% python3 -q
>>> import numpy as np
>>> from numpy import linalg as LA
>>> np.set_printoptions(precision=3, suppress=True, linewidth=120)
>>> tidy = lambda a: np.round(a, 3) + 0
>>> A2 = np.array([[5, 3], [5, 0]])
>>> Z = np.array([[5, 1, -5, 1], [-2, -2, 9, -7], [-6, 5, -7, 6], [0, -1, 4, -6]])
>>> K = np.block([[A2, np.zeros((2, 4))], [np.zeros((4, 2)), Z]])
>>> print(K)
[[ 5.  3.  0.  0.  0.  0.]
 [ 5.  0.  0.  0.  0.  0.]
 [ 0.  0.  5.  1. -5.  1.]
 [ 0.  0. -2. -2.  9. -7.]
 [ 0.  0. -6.  5. -7.  6.]
 [ 0.  0.  0. -1.  4. -6.]]
>>> print(K.ravel(order="F"))
[ 5.  5.  0.  0.  0.  0.  3.  0.  0.  0.  0.  0.  0.  0.  5. -2. -6.  0.  0.  0.  1. -2.  5. -1.  0.  0. -5.  9. -7.
  4.  0.  0.  1. -7.  6. -6.]
>>> print(K.reshape(2, -1))
[[ 5.  3.  0.  0.  0.  0.  5.  0.  0.  0.  0.  0.  0.  0.  5.  1. -5.  1.]
 [ 0.  0. -2. -2.  9. -7.  0.  0. -6.  5. -7.  6.  0.  0.  0. -1.  4. -6.]]
>>> T = K.reshape(6, 2, -1)
>>> print(T[:, 0])
[[ 5.  3.  0.]
 [ 5.  0.  0.]
 [ 0.  0.  5.]
 [ 0.  0. -2.]
 [ 0.  0. -6.]
 [ 0.  0.  0.]]
>>> print(np.einsum("ihd,jhd->hij", T, T).shape)
(2, 6, 6)
>>> print(T.shape)
(6, 2, 3)
>>> print(T.sum(axis=1))
[[ 5.  3.  0.]
 [ 5.  0.  0.]
 [ 1. -5.  6.]
 [-2.  9. -9.]
 [ 5. -7.  0.]
 [-1.  4. -6.]]
>>> A2 = np.array([[1, 1, 2, 2, -1, -1, 0, -1],
...     [1, 1, -1, -1, -1, -1, -1, -1],
...     [0, 1, 1, -2, 2, -2, 0, -2],
...     [-2, 2, 2, 0, 1, 0, 2, -1],
...     [0, -1, 2, -1, 1, 2, 2, 2],
...     [-2, -1, 1, -2, -1, -2, 0, -2]])
>>> F = A2.T @ A2
>>> print(F)
[[10  0 -5  5 -2  2 -5  4]
 [ 0  9  3  2  2 -4  1 -6]
 [-5  3 15 -1  4 -1  9 -3]
 [ 5  2 -1 14 -4  5 -1  5]
 [-2  2  4 -4  9  2  5  1]
 [ 2 -4 -1  5  2 14  5 14]
 [-5  1  9 -1  5  5  9  3]
 [ 4 -6 -3  5  1 14  3 15]]
>>> print(tidy(np.trace(LA.pinv(F) @ F)))
6.0
>>> rank = LA.matrix_rank(F)
>>> print(rank)
6
>>> ns = LA.svd(F)[2][rank:].T
>>> print(tidy(F @ ns))
[[0. 0.]
 [0. 0.]
 [0. 0.]
 [0. 0.]
 [0. 0.]
 [0. 0.]
 [0. 0.]
 [0. 0.]]
>>> print([int(LA.matrix_rank(F[:, :j + 1])) for j in range(8)])
[1, 2, 3, 4, 5, 6, 6, 6]
>>> print(ns.shape)
(8, 2)
>>> Uu, sv, Vh = LA.svd(F)
>>> print(np.argmax(sv[:-1] / (sv[1:] + 1e-6)) + 1)
6
>>> A2 = Uu[:, :6] @ np.diag(sv[:6]) @ Vh[:6]
>>> print(tidy(A2))
[[10.  0. -5.  5. -2.  2. -5.  4.]
 [ 0.  9.  3.  2.  2. -4.  1. -6.]
 [-5.  3. 15. -1.  4. -1.  9. -3.]
 [ 5.  2. -1. 14. -4.  5. -1.  5.]
 [-2.  2.  4. -4.  9.  2.  5.  1.]
 [ 2. -4. -1.  5.  2. 14.  5. 14.]
 [-5.  1.  9. -1.  5.  5.  9.  3.]
 [ 4. -6. -3.  5.  1. 14.  3. 15.]]
>>> print(LA.matrix_rank(A2))
6
>>> print(tidy(LA.norm(F - A2) / LA.norm(F)))
0.0
>>> print(tidy(np.abs(F - A2).max()))
0.0
>>> print(LA.matrix_rank(F, rtol=0.05))
6
>>> def softmax(z):
...     e = np.exp(z - z.max(axis=-1, keepdims=True))
...     return e / e.sum(axis=-1, keepdims=True)
... 
>>> print(tidy(softmax(F[3])))
[0. 0. 0. 1. 0. 0. 0. 0.]
>>> scores = F @ F.T / np.sqrt(8)
>>> print(tidy(softmax(scores + np.triu(np.full(scores.shape, -np.inf), 1))))
[[1.    0.    0.    0.    0.    0.    0.    0.   ]
 [0.    1.    0.    0.    0.    0.    0.    0.   ]
 [0.    0.    1.    0.    0.    0.    0.    0.   ]
 [0.    0.    0.    1.    0.    0.    0.    0.   ]
 [0.    0.    0.854 0.    0.146 0.    0.    0.   ]
 [0.    0.    0.    0.    0.    1.    0.    0.   ]
 [0.    0.    0.743 0.    0.    0.    0.257 0.   ]
 [0.    0.    0.    0.    0.    0.    0.    1.   ]]
>>> print(tidy(softmax(scores)))
[[1.    0.    0.    0.    0.    0.    0.    0.   ]
 [0.    1.    0.    0.    0.    0.    0.    0.   ]
 [0.    0.    1.    0.    0.    0.    0.    0.   ]
 [0.    0.    0.    1.    0.    0.    0.    0.   ]
 [0.    0.    0.534 0.    0.091 0.    0.375 0.   ]
 [0.    0.    0.    0.    0.    0.003 0.    0.997]
 [0.    0.    0.743 0.    0.    0.    0.257 0.   ]
 [0.    0.    0.    0.    0.    0.    0.    1.   ]]
>>> vals, V = LA.eigh(F)
>>> print(tidy(V.T @ F @ V))
[[ 0.     0.     0.     0.     0.     0.     0.     0.   ]
 [ 0.     0.     0.     0.     0.     0.     0.     0.   ]
 [ 0.     0.     2.034  0.     0.     0.     0.     0.   ]
 [ 0.     0.     0.     5.184  0.     0.     0.     0.   ]
 [ 0.     0.     0.     0.     8.599  0.     0.     0.   ]
 [ 0.     0.     0.     0.     0.    15.698  0.     0.   ]
 [ 0.     0.     0.     0.     0.     0.    28.104  0.   ]
 [ 0.     0.     0.     0.     0.     0.     0.    35.381]]
>>> print(tidy(vals.sum()), np.trace(F))
95.0 95
>>> print(tidy(V.T @ V))
[[1. 0. 0. 0. 0. 0. 0. 0.]
 [0. 1. 0. 0. 0. 0. 0. 0.]
 [0. 0. 1. 0. 0. 0. 0. 0.]
 [0. 0. 0. 1. 0. 0. 0. 0.]
 [0. 0. 0. 0. 1. 0. 0. 0.]
 [0. 0. 0. 0. 0. 1. 0. 0.]
 [0. 0. 0. 0. 0. 0. 1. 0.]
 [0. 0. 0. 0. 0. 0. 0. 1.]]
>>> print(tidy(LA.eigvalsh(F + 4 * np.eye(8))))
[ 4.     4.     6.034  9.184 12.599 19.698 32.104 39.381]
>>> print(tidy(LA.svd(F, compute_uv=False)))
[35.381 28.104 15.698  8.599  5.184  2.034  0.     0.   ]
>>> print(np.abs(V[:, -1]).round(6).argmax())
7
>>> print(np.unique(vals.round(6) + 0, return_counts=True)[1])
[2 1 1 1 1 1 1]
>>> A = np.load("m.npy")
>>> print(tidy(A))
[[-2.897 -0.04   0.776 -0.054]
 [ 0.132 -2.844  0.405  0.855]
 [-0.658 -0.749 -2.577 -1.167]
 [-0.395  0.592 -1.261  2.627]]
>>> A2 = np.array([[3, 1], [2, 0]])
>>> Z = np.kron(A2, A)
>>> print(Z.shape)
(8, 8)
>>> print(tidy(LA.norm(Z, 2)), tidy(LA.norm(A2, 2) * LA.norm(A, 2)))
11.107 11.107
>>> hat = np.triu(np.array([[2, -2, 1, 1], [-1, 3, 0, 3], [0, 0, 1, -1], [1, -3, -1, -2]]), 1) + np.eye(4)
>>> A2 = hat @ A @ LA.inv(hat)
>>> print(tidy(LA.det(A2)))
-81.0
>>> print(tidy(np.trace(A2)), tidy(np.trace(A)))
-5.691 -5.691
>>> Uu, sv, Vh = LA.svd(A, full_matrices=False)
>>> print(np.sqrt((sv ** 2).sum()), tidy(LA.norm(A)))
6.0 6.0
>>> print(tidy(Uu.T @ A @ Vh.T))
[[3. 0. 0. 0.]
 [0. 3. 0. 0.]
 [0. 0. 3. 0.]
 [0. 0. 0. 3.]]
>>> print(tidy(sv / sv[0]))
[1. 1. 1. 1.]
>>> print(tidy(sv))
[3. 3. 3. 3.]
>>> print(tidy(Uu.T @ Uu))
[[1. 0. 0. 0.]
 [0. 1. 0. 0.]
 [0. 0. 1. 0.]
 [0. 0. 0. 1.]]
>>> print(np.allclose(Uu * sv @ Vh, A))
True
>>> print(Uu.shape, sv.shape, Vh.shape)
(4, 4) (4,) (4, 4)
>>> print(tidy(Vh @ Vh.T))
[[1. 0. 0. 0.]
 [0. 1. 0. 0.]
 [0. 0. 1. 0.]
 [0. 0. 0. 1.]]
>>> feats = np.load("block7.npy")
>>> print(feats)
[[0 1 0 1]
 [1 0 1 0]
 [0 1 0 1]
 [1 0 1 0]]
>>> Uu, sv, Vh = LA.svd(feats)
>>> print(np.argmax(sv[:-1] / (sv[1:] + 1e-6)) + 1)
2
>>> print(tidy(sv))
[2. 2. 0. 0.]
>>> A2 = Uu[:, :2] @ np.diag(sv[:2]) @ Vh[:2]
>>> print(tidy(np.abs(feats - A2).max()))
0.0
>>> print(LA.matrix_rank(feats, rtol=0.05))
2
>>> print(tidy(LA.norm(feats - A2) / LA.norm(feats)))
0.0
>>> print(LA.matrix_rank(A2))
2
>>> print(tidy(A2))
[[0. 1. 0. 1.]
 [1. 0. 1. 0.]
 [0. 1. 0. 1.]
 [1. 0. 1. 0.]]
>>> A2 = feats / np.sqrt((feats ** 2).mean(axis=1, keepdims=True))
>>> print(LA.matrix_rank(A2) == LA.matrix_rank(feats))
True
>>> print(LA.matrix_rank(feats - feats.mean(axis=1, keepdims=True)))
1
>>> print(tidy(A2[0]))
[0.    1.414 0.    1.414]
>>> mat = np.load("arr.npy")
>>> print(mat)
[[  6.996  -5.988  -3.007  -0.002]
 [ 13.006   2.991  -4.011  -6.016]
 [  4.003  12.002  -0.002  -4.007]
 [ 12.043  17.975  -1.96   -5.984]
 [  5.996   8.989  -1.028  -6.01 ]
 [ 19.99   14.99   -4.994 -10.012]]
>>> print(np.count_nonzero(mat))
24
>>> print(tidy(mat.sum(axis=1)))
[-2.001  5.97  11.996 22.074  7.947 19.974]
>>> print(np.unravel_index(np.abs(mat).argmax(), mat.shape))
(np.int64(5), np.int64(0))
>>> print(tidy(mat.mean(axis=0)))
[10.339  8.493 -2.5   -5.338]
>>> print(tidy(mat.sum(axis=0)))
[ 62.034  50.959 -15.002 -32.031]
>>> print(mat.shape)
(6, 4)
>>> print(np.abs(mat).max())
19.99
>>> W0 = np.load("run19.npy")
>>> print(W0)
[[-2.  2.  1.  1.  2.  2.  0.]
 [ 2.  1.  2.  2.  4.  4.  0.]
 [ 1.  2. -2.  1.  2.  2.  0.]
 [ 1.  2.  1. -2.  2.  2.  0.]
 [ 2.  4.  2.  2.  1.  4.  0.]
 [ 2.  4.  2.  2.  4.  1.  0.]
 [ 0.  0.  0.  0.  0.  0. -3.]]
>>> print((W0 != 0).astype(int))
[[1 1 1 1 1 1 0]
 [1 1 1 1 1 1 0]
 [1 1 1 1 1 1 0]
 [1 1 1 1 1 1 0]
 [1 1 1 1 1 1 0]
 [1 1 1 1 1 1 0]
 [0 0 0 0 0 0 1]]
>>> print(tidy(np.sort(LA.eigvals(W0).real)))
[-3. -3. -3. -3. -3. -3. 12.]
>>> print(np.flatnonzero(LA.matrix_power((W0 != 0) + (W0.T != 0) + np.eye(7), 7)[3]))
[0 1 2 3 4 5]
>>> vals, V = LA.eigh(W0)
>>> print(tidy(vals))
[-3. -3. -3. -3. -3. -3. 12.]
>>> print(tidy(V.T @ W0 @ V))
[[-3.  0.  0.  0.  0.  0.  0.]
 [ 0. -3.  0.  0.  0.  0.  0.]
 [ 0.  0. -3.  0.  0.  0.  0.]
 [ 0.  0.  0. -3.  0.  0.  0.]
 [ 0.  0.  0.  0. -3.  0.  0.]
 [ 0.  0.  0.  0.  0. -3.  0.]
 [ 0.  0.  0.  0.  0.  0. 12.]]
>>> print(tidy(vals.sum()), np.trace(W0))
-6.0 -6.0
>>> print(tidy(LA.eigvalsh(W0 + -3 * np.eye(7))))
[-6. -6. -6. -6. -6. -6.  9.]
>>> Uu, sv, Vh = LA.svd(W0, full_matrices=False)
>>> print(Uu.shape, sv.shape, Vh.shape)
(7, 7) (7,) (7, 7)
>>> print(np.abs(Uu[:, 0]).round(6).argmax())
1
>>> f = np.array([0, 6])
>>> print(np.array([np.convolve(row, f, "same") for row in F]))
[[  0  60   0 -30  30 -12  12 -30]
 [  0   0  54  18  12  12 -24   6]
 [  0 -30  18  90  -6  24  -6  54]
 [  0  30  12  -6  84 -24  30  -6]
 [  0 -12  12  24 -24  54  12  30]
 [  0  12 -24  -6  30  12  84  30]
 [  0 -30   6  54  -6  30  30  54]
 [  0  24 -36 -18  30   6  84  18]]
>>> print(np.polyval(f, F[0]))
[6 6 6 6 6 6 6 6]
>>> print(np.cross(F[0, :3], F[1, :3]))
[ 45 -30  90]
>>> print(np.correlate(F[0], F[1], "full"))
[-60  10 -10 -15  57 -14 130 -46  -6  17 -14  11 -33  36   0]
>>> data = np.loadtxt("case4.csv", delimiter=",")
>>> print(data)
[[-2.  0.  0.  2.  0.  1.]
 [-2.  0.  0.  0.  0. -1.]
 [ 0. -1.  0.  0.  0.  0.]]
>>> f, g = data[1], data[0]
>>> print(f @ f)
5.0
>>> print(f @ g)
3.0
>>> pr = (f @ g) / (f @ f) * f
>>> print(tidy(LA.norm(f + g) ** 2 + LA.norm(f - g) ** 2))
28.0
>>> print((g - pr) @ f)
0.0
>>> print(pr)
[-1.2  0.   0.   0.   0.  -0.6]
>>> J = np.loadtxt("layer19.csv", delimiter=",")
>>> print(J)
[[-5.095  2.143  6.323  4.676 -2.758]
 [-4.441 -4.406 -6.48   3.965 -1.775]
 [ 3.943 -0.435 -6.678 -6.238 -0.869]
 [ 1.219 -0.592  8.409 -4.14  -3.21 ]
 [-0.492 -4.77   5.932 -3.103  5.674]
 [-7.06   5.4   -3.866 -2.403  0.521]
 [-7.41  -0.245 -0.164  3.603  5.659]
 [-0.093  1.081  0.761 -4.208  8.974]
 [ 1.746  0.443 -3.411  8.412  3.79 ]
 [-4.507 -3.962  1.844 -0.109  7.783]
 [-1.326 -8.757  0.682 -1.673 -4.278]
 [-2.613  3.724 -0.322  2.944 -8.398]
 [ 2.974  8.468 -1.536 -3.893  1.387]
 [-1.478 -6.015  5.68  -1.681 -5.152]
 [-2.463 -0.12   1.64  -5.426 -7.861]
 [-2.456  0.221  3.088  8.42  -3.672]
 [-6.139 -2.978 -7.289  0.444  0.33 ]
 [-8.051  0.563  0.341  0.365  5.884]
 [ 7.654  3.031  2.084 -1.088  5.167]
 [-4.964 -0.348 -6.571  5.651  0.349]
 [-2.012 -4.292 -0.725 -7.528  4.509]
 [ 2.723  7.296 -2.128 -2.78   5.206]
 [ 5.375 -6.582  1.854  0.956 -4.841]
 [ 0.808 -5.933 -0.333 -5.372  5.932]
 [ 5.716  2.415 -6.772 -3.899 -0.666]
 [-5.65  -3.344  5.219 -2.632 -4.767]]
>>> t = np.radians(90)
>>> R = np.eye(5)
>>> R[4, 4] = R[1, 1] = np.cos(t)
>>> R[4, 1], R[1, 4] = -np.sin(t), np.sin(t)
>>> print(tidy(R))
[[ 1.  0.  0.  0.  0.]
 [ 0.  0.  0.  0.  1.]
 [ 0.  0.  1.  0.  0.]
 [ 0.  0.  0.  1.  0.]
 [ 0. -1.  0.  0.  0.]]
>>> A2 = J @ R.T
>>> print(tidy(LA.det(R)), np.trace(R))
1.0 3.0
>>> print(tidy(LA.svd(J, compute_uv=False)), tidy(LA.svd(A2, compute_uv=False)))
[27.019 24.821 23.635 19.671 17.559] [27.019 24.821 23.635 19.671 17.559]
>>> print(np.allclose(LA.norm(J, axis=1), LA.norm(A2, axis=1)))
True
>>> print(np.abs(A2 - J).max(axis=0))
[ 0.    12.122  0.     0.    13.035]
>>> A2 = np.c_[J[:, :1] @ np.array([[1]]), np.array([1, 1, 2, 0, 3, 2, 3, 3, 3, 3, 3, 0, 1, 2, 3, 2, 2, 3, 1, 3, 1, 1, 2, 1, 2, 3])]
>>> print(A2)
[[-5.095  1.   ]
 [-4.441  1.   ]
 [ 3.943  2.   ]
 [ 1.219  0.   ]
 [-0.492  3.   ]
 [-7.06   2.   ]
 [-7.41   3.   ]
 [-0.093  3.   ]
 [ 1.746  3.   ]
 [-4.507  3.   ]
 [-1.326  3.   ]
 [-2.613  0.   ]
 [ 2.974  1.   ]
 [-1.478  2.   ]
 [-2.463  3.   ]
 [-2.456  2.   ]
 [-6.139  2.   ]
 [-8.051  3.   ]
 [ 7.654  1.   ]
 [-4.964  3.   ]
 [-2.012  1.   ]
 [ 2.723  1.   ]
 [ 5.375  2.   ]
 [ 0.808  1.   ]
 [ 5.716  2.   ]
 [-5.65   3.   ]]
>>> print(tidy(LA.lstsq(J, A2[:, 0])[0]))
[1. 0. 0. 0. 0.]
>>> print(tidy(LA.norm(LA.qr(J)[0].T @ A2, axis=0) ** 2 / ((A2 ** 2).sum(axis=0) + 1e-12)))
[1.   0.27]
>>> print(LA.matrix_rank(np.c_[J, A2]))
6
>>> print(tidy(LA.norm(A2 - J @ LA.lstsq(J, A2)[0], axis=0)))
[0.   9.55]
